>>> import numpy as np
>>> import numpy.linalg as la
>>> np.set_printoptions(precision=3, suppress=True, linewidth=100, floatmode="fixed")
>>> def rd(a):
...     return np.round(a, 3) + 0
... 
>>> rng = np.random.default_rng(24)
>>> K = np.array([[2, 0, 2, 1, 1, -1, -1, 1, 2],
...     [0, 0, -1, -1, -2, 2, 0, 1, 0],
...     [-1, -1, 2, -1, -2, 2, -2, -2, 1],
...     [-2, 0, 0, -2, 0, 0, -2, 1, 0]]) * (rng.random((4, 9)) < 0.3)
>>> print(K)
[[ 0  0  0  0  0  0  0  1  0]
 [ 0  0  0  0 -2  0  0  1  0]
 [ 0 -1  0  0  0  0 -2  0  0]
 [-2  0  0  0  0  0  0  0  0]]
>>> # columns 2 and 3 are equal
>>> x = np.array([0, 1, 1, 3, 0, 6, 2, 6, 9])
>>> h = np.maximum(K @ x, 0)
>>> print(np.maximum(K @ x, 0) - np.maximum(-K @ x, 0))
[ 6  6 -5  0]
>>> print(K * (h > 1e-9)[:, None])
[[ 0  0  0  0  0  0  0  1  0]
 [ 0  0  0  0 -2  0  0  1  0]
 [ 0  0  0  0  0  0  0  0  0]
 [ 0  0  0  0  0  0  0  0  0]]
>>> print(np.maximum(K @ (3 * x), 0))
[18 18  0  0]
>>> print(h)
[6 6 0 0]
>>> w1 = np.array([[2, 3, 2],
...     [-5, 5, 3],
...     [2, 1, 0],
...     [2, -1, -2],
...     [-2, -2, 0],
...     [-1, -4, 1],
...     [-4, -4, 2],
...     [-5, -4, 3],
...     [-5, 4, -3]])
>>> beta = np.array([0, 2, 2])
>>> H = np.maximum(K @ w1 + beta, 0)
>>> print((H > 0).astype(int))
[[0 0 1]
 [0 1 1]
 [1 1 0]
 [0 0 0]]
>>> print((H > 0).mean(axis=0))
[0.250 0.500 0.500]
>>> W2 = np.array([[1, -2, 0], [-2, -1, 2], [-2, 1, 1]])
>>> print(w1 @ W2)
[[ -8  -5   8]
 [-21   8  13]
 [  0  -5   2]
 [  8  -5  -4]
 [  2   6  -4]
 [  5   7  -7]
 [  0  14  -6]
 [ -3  17  -5]
 [ -7   3   5]]
>>> print(H @ W2)
[[-10   5   5]
 [-14   3   9]
 [  3 -31  10]
 [  0   0   0]]
>>> print((H @ W2).round(6).argmax(axis=1))
[1 2 2 0]
>>> A2 = K / la.norm(K, axis=1, keepdims=True)
>>> C2 = A2 @ A2.T
>>> print(rd(C2[1]))
[0.447 1.000 0.000 0.000]
>>> print(rd(C2))
[[1.000 0.447 0.000 0.000]
 [0.447 1.000 0.000 0.000]
 [0.000 0.000 1.000 0.000]
 [0.000 0.000 0.000 1.000]]
>>> print((np.abs(C2) > 0.9).astype(int))
[[1 0 0 0]
 [0 1 0 0]
 [0 0 1 0]
 [0 0 0 1]]
>>> print(rd(la.norm(A2, axis=1)))
[1.000 1.000 1.000 1.000]
>>> print(np.argwhere(np.triu(np.abs(C2) > 0.95, 1)))
[]
